% ipython --no-banner

In [1]: import numpy as np

In [2]: import numpy.linalg as la

In [3]: np.set_printoptions(precision=3, suppress=True, linewidth=120)

In [4]: A = np.loadtxt("sample19.csv", delimiter=",")

In [5]: A
Out[5]: 
array([[ 1.7, -0.1, -0.3],
       [-1.8, -0.5, -0.8],
       [ 0.2, -1. , -0.7],
       [ 0.4,  0.1,  0.5],
       [-0.4,  0.3, -1.1],
       [-0.6, -0.1,  1.5],
       [ 1.1,  1.5,  1.7],
       [-0.3, -4.5,  0.3],
       [-0.2, -0.3,  1.1],
       [ 1.6, -0.2,  0.9],
       [ 1.5,  0.4,  0.2],
       [ 1. ,  1.4, -1.6],
       [ 2.9, -0.9,  0.1],
       [-0.9, -0.2, -1.5],
       [-0.6, -0.7, -0.5],
       [-0.5,  0.1,  0.8],
       [ 0.2,  0. ,  0.5],
       [-0.3,  0.4, -0.1],
       [-1.1, -0.3,  0.7],
       [-1.9,  0. , -0.3],
       [-0.8,  1.9, -0.8],
       [-1.3, -1.3, -0.3]])

In [6]: x0 = np.array([2, 1, 3])

In [7]: rhs = A @ x0

In [8]: np.round(la.pinv(A) @ A, 3) + 0
Out[8]: 
array([[1., 0., 0.],
       [0., 1., 0.],
       [0., 0., 1.]])

In [9]: rng = np.random.default_rng(123)

In [10]: rhs = rhs + 0.02 * rng.normal(size=22)

In [11]: rhs
Out[11]: 
array([ 2.38 , -6.507, -2.674,  2.404, -3.782,  3.212,  8.787, -4.189,  2.594,  5.694,  4.002, -1.431,  5.224, -6.513,
       -3.38 ,  1.503,  1.931, -0.513, -0.406, -4.693, -2.144, -4.783])

In [12]: c, *_ = la.lstsq(A, rhs)

In [13]: np.round(la.norm(rhs - A @ c), 3)
Out[13]: np.float64(0.072)

In [14]: c.round()
Out[14]: array([2., 1., 3.])

In [15]: np.round(A.T @ (rhs - A @ c), 3) + 0
Out[15]: array([0., 0., 0.])

In [16]: P = A @ la.solve(A.T @ A, A.T)

In [17]: P @ A[:, 0]
Out[17]: 
array([ 1.7, -1.8,  0.2,  0.4, -0.4, -0.6,  1.1, -0.3, -0.2,  1.6,  1.5,  1. ,  2.9, -0.9, -0.6, -0.5,  0.2, -0.3,
       -1.1, -1.9, -0.8, -1.3])

In [18]: round(np.trace(P), 3)
Out[18]: np.float64(3.0)

In [19]: np.round(la.eigvalsh(P), 3) + 0
Out[19]: array([0., 0., 0., 0., 0., 0., 0., 0., 0., 0., 0., 0., 0., 0., 0., 0., 0., 0., 0., 1., 1., 1.])

In [20]: K = np.load("run1.npy")

In [21]: K
Out[21]: 
array([[1, 0, 0, 0],
       [8, 1, 0, 0],
       [3, 4, 1, 0],
       [1, 7, 0, 1]])

In [22]: r0 = np.array([-4, 2, 1])

In [23]: np.array([np.convolve(row, r0, "same") for row in K])
Out[23]: 
array([[  2,   1,   0,   0],
       [ 12,  10,   1,   0],
       [-10,   7,   6,   1],
       [-26,  15,   3,   2]])

In [24]: print(np.polyval(r0, K[0]))
[-1  1  1  1]

In [25]: print(np.correlate(K[0], K[1], "full"))
[0 0 1 8 0 0 0]

In [26]: np.cross(K[0, :3], K[1, :3])
Out[26]: array([0, 0, 1])

In [27]: evals, vecs = la.eig(K)

In [28]: np.sort(la.eigvals(K @ K))
Out[28]: array([1., 1., 1., 1.])

In [29]: np.prod(evals)
Out[29]: np.float64(1.0)

In [30]: K @ vecs[:, 0] - evals[0] * vecs[:, 0]
Out[30]: array([0., 0., 0., 0.])

In [31]: evals
Out[31]: array([1., 1., 1., 1.])

In [32]: P = np.triu(np.array([[2, 1, 1, 0], [1, 2, -2, -1], [-2, 1, -2, 1], [2, 0, 0, 1]]), 1) + np.eye(4)

In [33]: Y = P @ K @ la.inv(P)

In [34]: np.trace(Y), np.trace(K)
Out[34]: (np.float64(4.0), np.int64(4))

In [35]: x0 = np.array([2, -1, -1, 0])

In [36]: h1 = np.maximum(K @ x0, 0)

In [37]: np.tanh(K @ x0)
Out[37]: array([ 0.964,  1.   ,  0.762, -1.   ])

In [38]: np.maximum(K @ x0, 0) - np.maximum(-K @ x0, 0)
Out[38]: array([ 2, 15,  1, -5])

In [39]: K.T @ h1
Out[39]: array([125,  19,   1,   0])

In [40]: arr = np.loadtxt("dump.csv", delimiter=",")

In [41]: arr.round(3) + 0
Out[41]: 
array([[-0.14 , -0.095, -0.284, -0.234,  0.221, -0.539, -0.681],
       [ 0.35 , -0.518, -0.3  , -0.031, -0.536,  0.024,  0.069],
       [-0.21 ,  0.097, -0.051, -0.206, -0.002,  0.802, -0.45 ],
       [ 0.35 ,  0.699, -0.15 , -0.495, -0.082, -0.103,  0.187],
       [-0.701, -0.071,  0.324, -0.38 , -0.312, -0.181,  0.256],
       [-0.386,  0.005, -0.787,  0.072,  0.247,  0.086,  0.398],
       [-0.14 ,  0.347,  0.106,  0.683,  0.   , -0.107, -0.054],
       [ 0.175, -0.314,  0.262, -0.201,  0.706,  0.067,  0.259]])

In [42]: # keeps lengths

In [43]: r0, v = arr[7], arr[5]

In [44]: round(r0 @ v, 3)
Out[44]: np.float64(-0.007)

In [45]: round(float(r0 @ r0), 3)
Out[45]: 0.809

In [46]: pr = (r0 @ v) / (r0 @ r0) * r0

In [47]: (v - pr) @ r0
Out[47]: np.float64(0.0)

In [48]: la.matrix_rank(np.outer(r0, v))
Out[48]: np.int64(1)

In [49]: Y = np.c_[arr[:, :2] @ np.array([[-5, 5], [-5, 3]]), np.array([0, 3, 5, 2, 4, 2, 0, 2])]

In [50]: Y
Out[50]: 
array([[ 1.177, -0.987,  0.   ],
       [ 0.837,  0.199,  3.   ],
       [ 0.567, -0.761,  5.   ],
       [-5.248,  3.85 ,  2.   ],
       [ 3.858, -3.717,  4.   ],
       [ 1.9  , -1.911,  2.   ],
       [-1.036,  0.341,  0.   ],
       [ 0.695, -0.067,  2.   ]])

In [51]: la.norm(la.qr(arr)[0].T @ Y, axis=0) ** 2 / ((Y ** 2).sum(axis=0) + 1e-12)
Out[51]: array([1.   , 1.   , 0.596])

In [52]: W1 = np.array([[3, -3, 2, 0],
    ...:     [1, 0, 2, 2],
    ...:     [1, 1, 3, 2],
    ...:     [-2, 3, -3, -1],
    ...:     [-1, -1, -3, 2],
    ...:     [1, 3, -2, 1],
    ...:     [1, 0, -3, 1]])

In [53]: c = np.array([0, -1, -2, 3])

In [54]: H = np.maximum(arr @ W1 + c, 0)

In [55]: la.matrix_rank(H)
Out[55]: np.int64(4)

In [56]: (H > 0).astype(int)
Out[56]: 
array([[0, 0, 0, 1],
       [1, 0, 0, 1],
       [1, 1, 0, 1],
       [1, 0, 1, 1],
       [0, 1, 0, 1],
       [0, 0, 0, 1],
       [0, 1, 0, 1],
       [1, 0, 0, 1]])

In [57]: (H > 0).mean(axis=0)
Out[57]: array([0.5  , 0.375, 0.125, 1.   ])

In [58]: W2 = np.array([[0, 0, 0], [2, 2, 2], [2, 0, 1], [2, 3, 1]])

In [59]: W1 @ W2
Out[59]: 
array([[-2, -6, -4],
       [ 8,  6,  4],
       [12,  8,  7],
       [-2,  3,  2],
       [-4,  4, -3],
       [ 4,  9,  5],
       [-4,  3, -2]])

In [60]: (H @ W2).round(6).argmax(axis=1)
Out[60]: array([1, 1, 1, 1, 1, 1, 1, 1])

In [61]: P = arr @ la.solve(arr.T @ arr, arr.T)

In [62]: print(la.matrix_rank(np.eye(8) - P))
1

In [63]: print(np.diag(P))
[0.968 0.774 0.943 0.931 0.942 1.    0.632 0.809]

In [64]: np.round(P @ arr[:, 4], 3) + 0
Out[64]: array([ 0.221, -0.536, -0.002, -0.082, -0.312,  0.247,  0.   ,  0.706])

In [65]: x0 = np.array([3, 3, -1, 3, 0, 0, 3])

In [66]: rhs = arr @ x0

In [67]: np.round(la.pinv(arr) @ arr, 3) + 0
Out[67]: 
array([[1., 0., 0., 0., 0., 0., 0.],
       [0., 1., 0., 0., 0., 0., 0.],
       [0., 0., 1., 0., 0., 0., 0.],
       [0., 0., 0., 1., 0., 0., 0.],
       [0., 0., 0., 0., 1., 0., 0.],
       [0., 0., 0., 0., 0., 1., 0.],
       [0., 0., 0., 0., 0., 0., 1.]])

In [68]: print(np.round(la.solve(arr.T @ arr, arr.T @ rhs), 3) + 0)
[ 3.  3. -1.  3.  0.  0.  3.]

In [69]: rhs = rhs + 0.1 * rng.normal(size=8)

In [70]: print(rhs)
[-3.015  0.024 -2.181  2.359 -2.885  1.163  2.441 -0.503]

In [71]: c, *_ = la.lstsq(arr, rhs)

In [72]: [round(float(la.norm(la.solve(arr.T @ arr + lam * np.eye(7), arr.T @ rhs))), 2) for lam in (0, 1, 10, 100)]
Out[72]: [5.94, 2.97, 0.54, 0.06]

In [73]: np.round(arr.T @ (rhs - arr @ c), 3) + 0
Out[73]: array([0., 0., 0., 0., 0., 0., 0.])

In [74]: feats = np.loadtxt("layer19.csv", delimiter=",")

In [75]: print(feats)
[[-2.  0.  0.  0.  0.  0.]
 [ 0. -2.  0.  0.  0.  0.]
 [ 0.  0.  1.  0.  0.  0.]
 [ 0.  0.  0.  0.  0.  0.]
 [ 0.  0.  0.  0. -2.  0.]
 [ 0.  0.  0.  0.  0.  3.]]

In [76]: np.abs(np.diag(la.qr(feats)[1])) > 1e-9
Out[76]: array([ True,  True,  True, False,  True,  True])

In [77]: la.lstsq(feats[:-1].T, feats[-1])[2]
Out[77]: np.int32(4)

In [78]: np.allclose(feats[:-1].T @ la.lstsq(feats[:-1].T, feats[-1])[0], feats[-1])
Out[78]: False

In [79]: evals, vecs = la.eigh(feats)

In [80]: evals
Out[80]: array([-2., -2., -2.,  0.,  1.,  3.])

In [81]: vecs @ np.diag(evals) @ vecs.T
Out[81]: 
array([[-2.,  0.,  0.,  0.,  0.,  0.],
       [ 0., -2.,  0.,  0.,  0.,  0.],
       [ 0.,  0.,  1.,  0.,  0.,  0.],
       [ 0.,  0.,  0.,  0.,  0.,  0.],
       [ 0.,  0.,  0.,  0., -2.,  0.],
       [ 0.,  0.,  0.,  0.,  0.,  3.]])

In [82]: vecs.T @ feats @ vecs
Out[82]: 
array([[-2.,  0.,  0.,  0.,  0.,  0.],
       [ 0., -2.,  0.,  0.,  0.,  0.],
       [ 0.,  0., -2.,  0.,  0.,  0.],
       [ 0.,  0.,  0.,  0.,  0.,  0.],
       [ 0.,  0.,  0.,  0.,  1.,  0.],
       [ 0.,  0.,  0.,  0.,  0.,  3.]])

In [83]: print(la.eigvalsh(feats @ feats))
[0. 1. 4. 4. 4. 9.]

In [84]: la.eigvalsh(feats + 5 * np.eye(6))
Out[84]: array([3., 3., 3., 5., 6., 8.])

In [85]: np.abs(vecs[:, -1]).round(6).argmax()
Out[85]: np.int64(5)

In [86]: evals.sum(), np.trace(feats)
Out[86]: (np.float64(-2.0), np.float64(-2.0))

In [87]: J = np.loadtxt("a.csv", delimiter=",")

In [88]: J
Out[88]: 
array([[-2.,  0.,  2., -3., -2., -2.],
       [-1., -2.,  1.,  3., -3.,  2.],
       [ 3.,  2., -3.,  1., -3., -1.],
       [ 1., -3., -1.,  1., -3.,  3.]])

In [89]: Y = np.c_[A[:, :2] @ np.array([[2, 1], [2, 2]]), np.array([1, -1, -3, 0, 3, 2, 2, -1, 2, 1, 0, 3, 2, -3, -1, 3, -3, 3, -3, 0, 1, 3])]

In [90]: Y
Out[90]: 
array([[ 3.2,  1.5,  1. ],
       [-4.6, -2.8, -1. ],
       [-1.6, -1.8, -3. ],
       [ 1. ,  0.6,  0. ],
       [-0.2,  0.2,  3. ],
       [-1.4, -0.8,  2. ],
       [ 5.2,  4.1,  2. ],
       [-9.6, -9.3, -1. ],
       [-1. , -0.8,  2. ],
       [ 2.8,  1.2,  1. ],
       [ 3.8,  2.3,  0. ],
       [ 4.8,  3.8,  3. ],
       [ 4. ,  1.1,  2. ],
       [-2.2, -1.3, -3. ],
       [-2.6, -2. , -1. ],
       [-0.8, -0.3,  3. ],
       [ 0.4,  0.2, -3. ],
       [ 0.2,  0.5,  3. ],
       [-2.8, -1.7, -3. ],
       [-3.8, -1.9,  0. ],
       [ 2.2,  3. ,  1. ],
       [-5.2, -3.9,  3. ]])

In [91]: la.norm(la.qr(A)[0].T @ Y, axis=0) ** 2 / ((Y ** 2).sum(axis=0) + 1e-12)
Out[91]: array([1.   , 1.   , 0.112])

In [92]: la.matrix_rank(Y)
Out[92]: np.int64(3)

In [93]: print(la.matrix_rank(np.c_[A, Y]))
4

In [94]: print(np.round(la.lstsq(A, Y[:, 0])[0], 3) + 0)
[2. 2. 0.]

In [95]: gram = J.T @ J

In [96]: print(la.matrix_rank(gram))
4

In [97]: print(np.trace(gram), (J ** 2).sum())
116.0 116.0

In [98]: (J @ J.T).shape
Out[98]: (4, 4)

In [99]: gram
Out[99]: 
array([[ 15.,   5., -15.,   7.,  -5.,   2.],
       [  5.,  17.,  -5.,  -7.,   9., -15.],
       [-15.,  -5.,  15.,  -7.,   5.,  -2.],
       [  7.,  -7.,  -7.,  20.,  -9.,  14.],
       [ -5.,   9.,   5.,  -9.,  31.,  -8.],
       [  2., -15.,  -2.,  14.,  -8.,  18.]])

In [100]: np.round(la.eigvalsh(gram)[::-1], 3) + 0
Out[100]: array([55.055, 34.544, 20.449,  5.951,  0.   ,  0.   ])

In [101]: left, s, Vt = la.svd(J, full_matrices=False)

In [102]: np.abs(Vt[0])
Out[102]: array([0.217, 0.353, 0.217, 0.491, 0.563, 0.473])

In [103]: np.round(left.T @ J @ Vt.T, 3) + 0
Out[103]: 
array([[7.42 , 0.   , 0.   , 0.   ],
       [0.   , 5.877, 0.   , 0.   ],
       [0.   , 0.   , 4.522, 0.   ],
       [0.   , 0.   , 0.   , 2.439]])

In [104]: s / s[0]
Out[104]: array([1.   , 0.792, 0.609, 0.329])

In [105]: np.round(Vt @ Vt.T, 3) + 0
Out[105]: 
array([[1., 0., 0., 0.],
       [0., 1., 0., 0.],
       [0., 0., 1., 0.],
       [0., 0., 0., 1.]])
